$ python3 -q
>>> import numpy as np
>>> import numpy.linalg as la
>>> np.set_printoptions(precision=2, suppress=True, linewidth=140)
>>> arr = np.load("sample14.npy")
>>> arr
array([[ 2.36,  6.65, -7.04, -4.63, -6.87],
       [ 0.38,  0.65, -0.54, -0.77, -0.4 ],
       [ 0.65,  2.1 , -1.97, -1.46, -2.44],
       [ 0.51, -0.32,  0.11, -0.45,  0.37],
       [ 0.51,  1.33, -1.51, -1.09, -1.59],
       [-0.23,  1.18, -0.9 , -0.74, -0.83],
       [ 1.56,  3.38, -3.11, -1.94, -2.89],
       [-0.95, -2.43,  1.78,  1.02,  2.13],
       [-1.72, -3.89,  3.83,  2.26,  3.76],
       [-1.61, -3.38,  3.58,  2.51,  3.56],
       [-0.68, -1.28,  1.13,  1.52,  1.6 ],
       [ 0.27,  2.1 , -2.23, -1.38, -2.38],
       [ 1.59,  4.36, -4.7 , -2.76, -4.54],
       [ 1.59,  5.02, -4.92, -3.58, -5.4 ],
       [ 0.05,  1.54, -1.37, -0.94, -1.12],
       [ 0.23,  1.02, -0.1 , -0.81, -0.9 ],
       [-1.08, -3.07,  2.34,  1.8 ,  2.66],
       [ 0.13,  0.82, -0.87, -1.14, -0.93],
       [-0.17,  1.4 , -1.58, -1.52, -1.36],
       [-0.15,  0.2 , -0.46, -0.45,  0.11],
       [-1.19, -3.1 ,  3.6 ,  2.37,  3.24],
       [-1.13, -4.22,  4.33,  3.38,  4.02],
       [-0.57, -1.28,  2.13,  1.35,  1.89],
       [-0.18,  0.62, -0.02, -0.17, -0.73],
       [ 1.07,  1.06, -1.81, -1.24, -1.79],
       [-0.29, -0.38,  0.66,  0.28,  0.27],
       [-0.37, -1.55,  2.37,  0.94,  2.35],
       [-1.39, -4.17,  3.76,  2.62,  3.83],
       [-0.36, -0.03, -0.01, -0.26,  0.74],
       [-0.94, -3.41,  3.07,  2.45,  2.98],
       [ 0.8 ,  1.07, -0.73, -0.63, -1.33],
       [ 1.15,  3.94, -4.18, -3.02, -3.75],
       [ 0.24,  0.88, -1.04, -1.04, -1.24],
       [-0.81, -1.84,  2.58,  1.89,  2.9 ],
       [-0.11, -0.73,  0.64,  0.66,  0.88]])
>>> P = arr @ la.solve(arr.T @ arr, arr.T)
>>> np.diag(P)
array([0.21, 0.08, 0.07, 0.27, 0.02, 0.12, 0.2 , 0.16, 0.16, 0.11, 0.21, 0.12, 0.15, 0.17, 0.09, 0.25, 0.14, 0.1 , 0.2 , 0.1 , 0.09, 0.17,
       0.13, 0.17, 0.21, 0.05, 0.27, 0.11, 0.2 , 0.11, 0.13, 0.13, 0.07, 0.23, 0.03])
>>> P @ arr[:, 4]
array([-6.87, -0.4 , -2.44,  0.37, -1.59, -0.83, -2.89,  2.13,  3.76,  3.56,  1.6 , -2.38, -4.54, -5.4 , -1.12, -0.9 ,  2.66, -0.93, -1.36,
        0.11,  3.24,  4.02,  1.89, -0.73, -1.79,  0.27,  2.35,  3.83,  0.74,  2.98, -1.33, -3.75, -1.24,  2.9 ,  0.88])
>>> round(np.trace(P), 2)
np.float64(5.0)
>>> Ac = arr - arr.mean(axis=0)
>>> Uu, sigma, VT = la.svd(Ac, full_matrices=False)
>>> (np.sign(Uu[:, 0]) == np.sign(Uu[0, 0])).astype(int)
array([1, 1, 1, 0, 1, 1, 1, 0, 0, 0, 0, 1, 1, 1, 1, 1, 0, 1, 1, 1, 0, 0, 0, 1, 1, 0, 0, 0, 0, 0, 1, 1, 1, 0, 0])
>>> np.round(Ac.mean(axis=0), 2) + 0
array([0., 0., 0., 0., 0.])
>>> sigma
array([30.03,  1.91,  1.76,  1.6 ,  1.4 ])
>>> la.matrix_rank(Ac)
np.int64(5)
>>> F = np.loadtxt("data.csv", delimiter=",")
>>> F.round(2) + 0
array([[ 1.93,  0.  ,  0.18,  0.42, -0.09, -0.31,  0.82,  0.53,  0.01,  0.38],
       [ 0.  ,  2.16,  0.37,  0.65, -0.41,  0.16, -0.46,  0.2 , -0.05,  0.26],
       [ 0.18,  0.37,  2.06, -0.17, -0.11,  0.08, -0.28, -0.38, -0.39, -0.12],
       [ 0.42,  0.65, -0.17,  1.42, -0.14, -0.07,  0.28, -0.42, -0.31, -0.4 ],
       [-0.09, -0.41, -0.11, -0.14,  2.29,  0.06, -0.16, -0.03, -0.47,  0.13],
       [-0.31,  0.16,  0.08, -0.07,  0.06,  1.74,  0.44,  0.08,  0.37, -0.01],
       [ 0.82, -0.46, -0.28,  0.28, -0.16,  0.44,  1.62,  0.18, -0.62,  0.09],
       [ 0.53,  0.2 , -0.38, -0.42, -0.03,  0.08,  0.18,  1.68,  0.67, -0.58],
       [ 0.01, -0.05, -0.39, -0.31, -0.47,  0.37, -0.62,  0.67,  1.32, -0.27],
       [ 0.38,  0.26, -0.12, -0.4 ,  0.13, -0.01,  0.09, -0.58, -0.27,  1.79]])
>>> # null space of dimension 2
>>> np.round(np.trace(la.pinv(F) @ F), 2)
np.float64(8.0)
>>> la.lstsq(F[:-1].T, F[-1])[2]
np.int32(8)
